$ python3 -q
>>> import numpy as np
>>> np.set_printoptions(suppress=True, linewidth=120)
>>> arr = np.load("layer11.npy")
>>> arr.round(3)
array([[0.375, 0.25 , 0.25 , 0.   , 0.125],
       [0.143, 0.286, 0.286, 0.143, 0.143],
       [0.111, 0.111, 0.333, 0.222, 0.222],
       [0.143, 0.143, 0.286, 0.286, 0.143],
       [0.143, 0.143, 0.   , 0.286, 0.429]])
>>> # a transition matrix
>>> round(np.linalg.det(arr[::-1]), 3)
np.float64(0.001)
>>> round(float(np.linalg.det(2 * arr)), 3), round(float(np.linalg.det(arr)), 3)
(0.036, 0.001)
>>> np.round(np.linalg.eigvals(arr), 3)
array([1.   +0.j   , 0.207+0.j   , 0.179+0.079j, 0.179-0.079j, 0.143+0.j   ])
>>> round(np.linalg.eigvals(arr).sum().real, 3)
np.float64(1.708)
>>> np.round(np.kron(np.eye(2, dtype=int), arr), 3)
array([[0.375, 0.25 , 0.25 , 0.   , 0.125, 0.   , 0.   , 0.   , 0.   , 0.   ],
       [0.143, 0.286, 0.286, 0.143, 0.143, 0.   , 0.   , 0.   , 0.   , 0.   ],
       [0.111, 0.111, 0.333, 0.222, 0.222, 0.   , 0.   , 0.   , 0.   , 0.   ],
       [0.143, 0.143, 0.286, 0.286, 0.143, 0.   , 0.   , 0.   , 0.   , 0.   ],
       [0.143, 0.143, 0.   , 0.286, 0.429, 0.   , 0.   , 0.   , 0.   , 0.   ],
       [0.   , 0.   , 0.   , 0.   , 0.   , 0.375, 0.25 , 0.25 , 0.   , 0.125],
       [0.   , 0.   , 0.   , 0.   , 0.   , 0.143, 0.286, 0.286, 0.143, 0.143],
       [0.   , 0.   , 0.   , 0.   , 0.   , 0.111, 0.111, 0.333, 0.222, 0.222],
       [0.   , 0.   , 0.   , 0.   , 0.   , 0.143, 0.143, 0.286, 0.286, 0.143],
       [0.   , 0.   , 0.   , 0.   , 0.   , 0.143, 0.143, 0.   , 0.286, 0.429]])
>>> np.round(np.einsum("ii->", arr), 3)
np.float64(1.708)
>>> q, Rm = np.linalg.qr(arr)
>>> np.round(abs(Rm[0, 0]), 3), round(float(np.linalg.norm(arr[:, 0])), 3)
(np.float64(0.463), 0.463)
>>> np.allclose(Rm.T @ Rm, arr.T @ arr)
True
>>> np.round(q.T @ q, 3) + 0
array([[1., 0., 0., 0., 0.],
       [0., 1., 0., 0., 0.],
       [0., 0., 1., 0., 0.],
       [0., 0., 0., 1., 0.],
       [0., 0., 0., 0., 1.]])
>>> np.round(np.abs(np.diag(Rm)), 3)
array([0.463, 0.181, 0.295, 0.327, 0.14 ])
>>> np.round(q @ Rm, 3) + 0
array([[0.375, 0.25 , 0.25 , 0.   , 0.125],
       [0.143, 0.286, 0.286, 0.143, 0.143],
       [0.111, 0.111, 0.333, 0.222, 0.222],
       [0.143, 0.143, 0.286, 0.286, 0.143],
       [0.143, 0.143, 0.   , 0.286, 0.429]])
>>> other = arr / np.sqrt((arr ** 2).mean(axis=1, keepdims=True))
>>> np.linalg.matrix_rank(arr - arr.mean(axis=1, keepdims=True))
np.int64(4)
>>> M = np.arange(15).reshape(5, 3) + 3
>>> M
array([[ 3,  4,  5],
       [ 6,  7,  8],
       [ 9, 10, 11],
       [12, 13, 14],
       [15, 16, 17]])
>>> Uu, s, VT = np.linalg.svd(M)
>>> np.argmax(s[:-1] / (s[1:] + 1e-6)) + 1
np.int64(2)
>>> other = Uu[:, :2] @ np.diag(s[:2]) @ VT[:2]
>>> other.round(3)
array([[ 3.,  4.,  5.],
       [ 6.,  7.,  8.],
       [ 9., 10., 11.],
       [12., 13., 14.],
       [15., 16., 17.]])
>>> np.linalg.matrix_rank(other)
np.int64(2)
>>> np.round(np.linalg.norm(M - other, 2), 3), np.round(s[2], 3)
(np.float64(0.0), np.float64(0.0))
>>> round(np.abs(M - other).max(), 3)
np.float64(0.0)
>>> x = np.array([3, 3, -3])
>>> (M @ x).argmax()
np.int64(4)
>>> np.linalg.norm(M @ x) <= np.linalg.norm(M, 2) * np.linalg.norm(x) + 1e-9
np.True_
>>> np.einsum("ij,j->i", M, x)
array([ 6, 15, 24, 33, 42])
>>> M @ np.eye(3)[2]
array([ 5.,  8., 11., 14., 17.])
>>> M @ x
array([ 6, 15, 24, 33, 42])
>>> M @ (2 * x)
array([12, 30, 48, 66, 84])
>>> (M * x).sum(axis=1)
array([ 6, 15, 24, 33, 42])
>>> Uu, s = np.linalg.svd(M)
Traceback (most recent call last):
  File "<python-input-36>", line 1, in <module>
    Uu, s = np.linalg.svd(M)
    ^^^^^
ValueError: too many values to unpack (expected 2)
>>> Uu, s, VT = np.linalg.svd(M, full_matrices=False)
>>> round(np.sqrt((s ** 2).sum()), 3), round(float(np.linalg.norm(M)), 3)
(np.float64(42.19), 42.19)
>>> s.round(3) + 0
array([42.172,  1.232,  0.   ])
>>> np.round(np.cumsum(s ** 2) / np.sum(s ** 2), 3)
array([0.999, 1.   , 1.   ])
>>> np.round(s / s[0], 3) + 0
array([1.   , 0.029, 0.   ])
>>> np.abs(Uu[:, 0]).round(6).argmax()
np.int64(4)
>>> np.round(np.abs(VT[0]), 3)
array([0.527, 0.576, 0.625])
>>> m1 = np.array([[1.0, 0.0, 0.0, 0.0, 0.0],
...     [0.0, 1.0, 0.0, 0.0, 0.0],
...     [0.0, 0.0, 0.0, -1.0, 0.0],
...     [0.0, 0.0, 1.0, 0.0, 0.0],
...     [0.0, 0.0, 0.0, 0.0, 1.0]])
>>> np.allclose(m1 @ m1.T, m1.T @ m1)
True
>>> np.round(np.abs(np.linalg.eigvals(m1)).max(), 3)
np.float64(1.0)
>>> m1 @ m1
array([[ 1.,  0.,  0.,  0.,  0.],
       [ 0.,  1.,  0.,  0.,  0.],
       [ 0.,  0., -1.,  0.,  0.],
       [ 0.,  0.,  0., -1.,  0.],
       [ 0.,  0.,  0.,  0.,  1.]])
>>> m1.inv()
Traceback (most recent call last):
  File "<python-input-48>", line 1, in <module>
    m1.inv()
    ^^^^^^
AttributeError: 'numpy.ndarray' object has no attribute 'inv'
>>> round(np.linalg.det(m1), 3)
np.float64(1.0)
>>> np.round(np.linalg.matrix_power(m1, 4), 3)
array([[1., 0., 0., 0., 0.],
       [0., 1., 0., 0., 0.],
       [0., 0., 1., 0., 0.],
       [0., 0., 0., 1., 0.],
       [0., 0., 0., 0., 1.]])
>>> assert m1 == m1.T
Traceback (most recent call last):
  File "<python-input-51>", line 1, in <module>
    assert m1 == m1.T
           ^^^^^^^^^^
ValueError: The truth value of an array with more than one element is ambiguous. Use a.any() or a.all()
>>> (m1 + m1.T) / 2
array([[1., 0., 0., 0., 0.],
       [0., 1., 0., 0., 0.],
       [0., 0., 0., 0., 0.],
       [0., 0., 0., 0., 0.],
       [0., 0., 0., 0., 1.]])
>>> np.allclose(m1, m1.T)
False
>>> other = m1 / np.sqrt((m1 ** 2).mean(axis=1, keepdims=True))
>>> np.linalg.matrix_rank(m1 - m1.mean(axis=1, keepdims=True))
np.int64(4)
>>> np.linalg.matrix_rank(other) == np.linalg.matrix_rank(m1)
np.True_
>>> x = np.array([2, -2, -2, 2, 0])
>>> round(float(np.linalg.det(m1)), 3)
1.0
>>> rng = np.random.default_rng(64909)
>>> E = rng.normal(size=(27, 3)) + 10 * np.array([-1, -1, -2])
>>> E.round(3)
array([[ -9.145,  -9.592, -20.837],
       [ -9.834,  -8.866, -21.044],
       [ -9.239,  -9.709, -20.025],
       [-10.332,  -9.709, -21.394],
       [ -8.875, -10.89 , -19.579],
       [-10.351, -11.413, -19.981],
       [ -9.432,  -9.95 , -18.694],
       [ -9.771, -11.479, -19.74 ],
       [ -7.452, -10.149, -19.973],
       [-11.102, -10.877, -20.053],
       [ -9.802,  -9.648, -19.981],
       [ -9.538, -10.123, -20.988],
       [-10.497, -11.371, -19.922],
       [ -9.489, -10.006, -20.672],
       [ -8.632, -10.938, -21.902],
       [-11.137, -10.404, -21.324],
       [ -9.699,  -9.776, -19.449],
       [ -9.704,  -8.664, -20.258],
       [ -9.789, -10.39 , -20.555],
       [-10.848, -12.545, -20.673],
       [-11.521,  -9.449, -18.851],
       [ -9.764,  -8.534, -18.841],
       [ -8.959,  -9.436, -16.882],
       [-10.178,  -9.416, -18.741],
       [-10.656,  -8.396, -20.315],
       [ -9.571, -11.135, -18.057],
       [-10.544,  -9.303, -20.428]])
>>> np.linalg.matrix_rank(E, rtol=0.1)
np.int64(1)
>>> np.linalg.cond(E) > 100
np.False_
>>> np.round(np.abs(np.linalg.svd(E)[2][-1]), 3)
array([0.915, 0.213, 0.343])
>>> round(np.log10(np.linalg.cond(E)))
1
>>> [round(float(x), 3) for x in np.linalg.svd(E, compute_uv=False)[:3]]
[127.125, 4.964, 4.456]
>>> dist = np.linalg.norm(E[:, None] - E[None], axis=-1)
>>> dist[:5, :5].round(3)
array([[0.   , 1.022, 0.826, 1.317, 1.827],
       [1.022, 0.   , 1.45 , 1.039, 2.676],
       [0.826, 1.45 , 0.   , 1.752, 1.314],
       [1.317, 1.039, 1.752, 0.   , 2.61 ],
       [1.827, 2.676, 1.314, 2.61 , 0.   ]])
>>> dist.mean(axis=1).argmax()
np.int64(22)
>>> np.flatnonzero(dist[5] < dist.mean() / 2)
array([ 5,  7,  9, 12])
>>> np.linalg.matrix_rank(dist ** 2)
np.int64(5)
>>> Uu, s, VT = np.linalg.svd(E)
>>> np.argmax(s[:-1] / (s[1:] + 1e-6)) + 1
np.int64(1)
>>> s.round(3)
array([127.125,   4.964,   4.456])
>>> other = Uu[:, :1] @ np.diag(s[:1]) @ VT[:1]
>>> np.linalg.matrix_rank(other)
np.int64(1)
>>> round(np.linalg.norm(E - other) / np.linalg.norm(E), 3)
np.float64(0.052)
>>> q, _ = np.linalg.qr(np.array([[0.4, -0.1, 0.4], [0.4, -0.1, -0.4], [-2.3, 0.4, 0.5]]))
>>> A = -1 * q
>>> A.round(3) + 0
array([[ 0.169,  0.687, -0.707],
       [ 0.169,  0.687,  0.707],
       [-0.971,  0.239,  0.   ]])
>>> Z = E[[7, 17]].astype(float)
>>> for _ in range(6):
...     labels = np.linalg.norm(E[:, None] - Z, axis=-1).argmin(axis=1)
...     Z = np.array([E[labels == j].mean(axis=0) for j in range(2)])
... 
>>> labels
array([0, 1, 1, 0, 0, 0, 1, 0, 0, 0, 1, 0, 0, 0, 0, 0, 1, 1, 0, 0, 1, 1, 1, 1, 1, 0, 1])
>>> np.round(Z[1] - Z[0], 3)
array([-0.176,  1.472,  0.918])
>>> Z.round(3)
array([[ -9.769, -10.735, -20.377],
       [ -9.944,  -9.262, -19.459]])
>>> np.abs(Z[1] - Z[0]).argmax()
np.int64(1)
